In [1]: import numpy as np

In [2]: np.set_printoptions(precision=1, suppress=True, linewidth=160)

In [3]: mat = np.load("w.npy")

In [4]: mat
Out[4]: 
array([[2, 2, 0, 0],
       [7, 2, 0, 0],
       [0, 0, 2, 2],
       [0, 0, 7, 2]])

In [5]: M2 = np.linalg.inv(mat)

In [6]: print(M2)
[[-0.2  0.2  0.   0. ]
 [ 0.7 -0.2  0.   0. ]
 [ 0.   0.  -0.2  0.2]
 [ 0.   0.   0.7 -0.2]]

In [7]: mat @ M2
Out[7]: 
array([[1., 0., 0., 0.],
       [0., 1., 0., 0.],
       [0., 0., 1., 0.],
       [0., 0., 0., 1.]])

In [8]: print(np.round(np.linalg.cond(mat), 1))
5.9

In [9]: np.linalg.det(mat) * M2
Out[9]: 
array([[-20.,  20.,   0.,   0.],
       [ 70., -20.,   0.,   0.],
       [  0.,   0., -20.,  20.],
       [  0.,   0.,  70., -20.]])

In [10]: np.round(np.linalg.det(mat) * np.linalg.det(M2), 1)
Out[10]: np.float64(1.0)

In [11]: W = np.array([[-3, -1, 3, 0, -3, 3],
    ...:     [-1, 0, 3, -1, 3, 3],
    ...:     [2, 1, 3, 3, -2, 2],
    ...:     [1, 1, 3, 0, -2, 1]])

In [12]: c = np.array([-1, -3, 0, 0, 0, 2])

In [13]: H = np.maximum(mat @ W + c, 0)

In [14]: (H > 0).astype(int)
Out[14]: 
array([[0, 0, 1, 0, 0, 1],
       [0, 0, 1, 0, 0, 1],
       [1, 1, 1, 1, 0, 1],
       [1, 1, 1, 1, 0, 1]])

In [15]: Z = np.array([[-4, 5, 1],
    ...:     [3, 1, -4],
    ...:     [-4, -1, 1],
    ...:     [-2, 5, 1],
    ...:     [-4, 0, 4],
    ...:     [1, -2, 4]])

In [16]: W @ Z
Out[16]: 
array([[ 12, -25,   4],
       [-15, -19,  25],
       [-13,  19,   4],
       [ -4,   1,  -4]])

In [17]: (H @ Z).round(6).argmax(axis=1)
Out[17]: array([2, 2, 2, 1])

In [18]: q, r_ = np.linalg.qr(mat)

In [19]: print(round(np.trace(q @ q.T), 1))
4.0

In [20]: q @ r_
Out[20]: 
array([[2., 2., 0., 0.],
       [7., 2., 0., 0.],
       [0., 0., 2., 2.],
       [0., 0., 7., 2.]])

In [21]: q.shape, r_.shape
Out[21]: ((4, 4), (4, 4))

In [22]: np.abs(np.diag(r_))
Out[22]: array([7.3, 1.4, 7.3, 1.4])

In [23]: Uu, sig, VT = np.linalg.svd(mat, full_matrices=False)

In [24]: print(Uu.shape, sig.shape, VT.shape)
(4, 4) (4,) (4, 4)

In [25]: print(np.allclose(Uu * sig @ VT, mat))
True

In [26]: np.round(VT @ VT.T, 1) + 0
Out[26]: 
array([[1., 0., 0., 0.],
       [0., 1., 0., 0.],
       [0., 0., 1., 0.],
       [0., 0., 0., 1.]])

In [27]: (sig > 1e-8).sum()
Out[27]: np.int64(4)

In [28]: sig
Out[28]: array([7.7, 7.7, 1.3, 1.3])

In [29]: round(float(np.sqrt((sig ** 2).sum())), 1), round(float(np.linalg.norm(mat)), 1)
Out[29]: (11.0, 11.0)

In [30]: np.cumsum(sig ** 2) / np.sum(sig ** 2)
Out[30]: array([0.5, 1. , 1. , 1. ])

In [31]: np.round(Uu.T @ Uu, 1) + 0
Out[31]: 
array([[1., 0., 0., 0.],
       [0., 1., 0., 0.],
       [0., 0., 1., 0.],
       [0., 0., 0., 1.]])

In [32]: np.round(Uu.T @ mat @ VT.T, 1) + 0
Out[32]: 
array([[7.7, 0. , 0. , 0. ],
       [0. , 7.7, 0. , 0. ],
       [0. , 0. , 1.3, 0. ],
       [0. , 0. , 0. , 1.3]])

In [33]: data = np.load("data.npy")

In [34]: data
Out[34]: 
array([[0, 0, 0, 5, 0, 0, 0, 0, 0, 0, 0, 0],
       [0, 3, 0, 0, 0, 0, 0, 0, 0, 0, 0, 0],
       [0, 0, 0, 0, 0, 0, 2, 0, 0, 0, 0, 0],
       [0, 0, 0, 0, 4, 0, 0, 0, 0, 0, 0, 0],
       [0, 0, 0, 0, 0, 0, 0, 3, 0, 0, 0, 0],
       [0, 0, 0, 0, 0, 0, 0, 0, 0, 0, 0, 0],
       [0, 0, 0, 0, 0, 0, 0, 0, 0, 2, 0, 0],
       [0, 0, 0, 0, 0, 0, 0, 0, 0, 0, 0, 2],
       [0, 0, 0, 0, 0, 0, 0, 0, 0, 0, 2, 0],
       [0, 0, 0, 0, 0, 0, 0, 0, 5, 0, 0, 0],
       [5, 0, 0, 0, 0, 0, 0, 0, 0, 0, 0, 0],
       [0, 0, 1, 0, 0, 0, 0, 0, 0, 0, 0, 0]])

In [35]: # rank 11

In [36]: Uu, sig, VT = np.linalg.svd(data)

In [37]: np.argmax(sig[:-1] / (sig[1:] + 1e-6)) + 1
Out[37]: np.int64(11)

In [38]: M2 = Uu[:, :11] @ np.diag(sig[:11]) @ VT[:11]

In [39]: np.linalg.matrix_rank(M2)
Out[39]: np.int64(11)

In [40]: np.abs(data - M2).max()
Out[40]: np.float64(0.0)

In [41]: np.linalg.matrix_rank(data, rtol=0.05)
Out[41]: np.int64(11)

In [42]: np.round(np.linalg.norm(data - M2) / np.linalg.norm(data), 1)
Out[42]: np.float64(0.0)

In [43]: np.round(np.linalg.norm(data - M2, 2), 1), sig[11]
Out[43]: (np.float64(0.0), np.float64(0.0))

In [44]: x = np.array([0, -1, 3, -1])

In [45]: np.linalg.norm(mat @ x) <= np.linalg.norm(mat, 2) * np.linalg.norm(x) + 1e-9
Out[45]: np.True_

In [46]: print(mat @ (2 * x))
[-4 -4  8 38]

In [47]: mat @ np.ones(4)
Out[47]: array([4., 9., 4., 9.])

In [48]: mat * x
Out[48]: 
array([[ 0, -2,  0,  0],
       [ 0, -2,  0,  0],
       [ 0,  0,  6, -2],
       [ 0,  0, 21, -2]])

In [49]: print(np.sign((mat @ x).round(6)))
[-1 -1  1  1]

In [50]: (mat @ x).argmax()
Out[50]: np.int64(3)

In [51]: mat @ np.eye(4)[2]
Out[51]: array([0., 0., 2., 7.])

In [52]: rank = np.linalg.matrix_rank(data)

In [53]: rank
Out[53]: np.int64(11)

In [54]: N = np.linalg.svd(data)[2][rank:].T

In [55]: [int(np.linalg.matrix_rank(np.delete(data, i, axis=0))) for i in range(12)]
Out[55]: [10, 10, 10, 10, 10, 11, 10, 10, 10, 10, 10, 10]

In [56]: data @ N
Out[56]: 
array([[0.],
       [0.],
       [0.],
       [0.],
       [0.],
       [0.],
       [0.],
       [0.],
       [0.],
       [0.],
       [0.],
       [0.]])
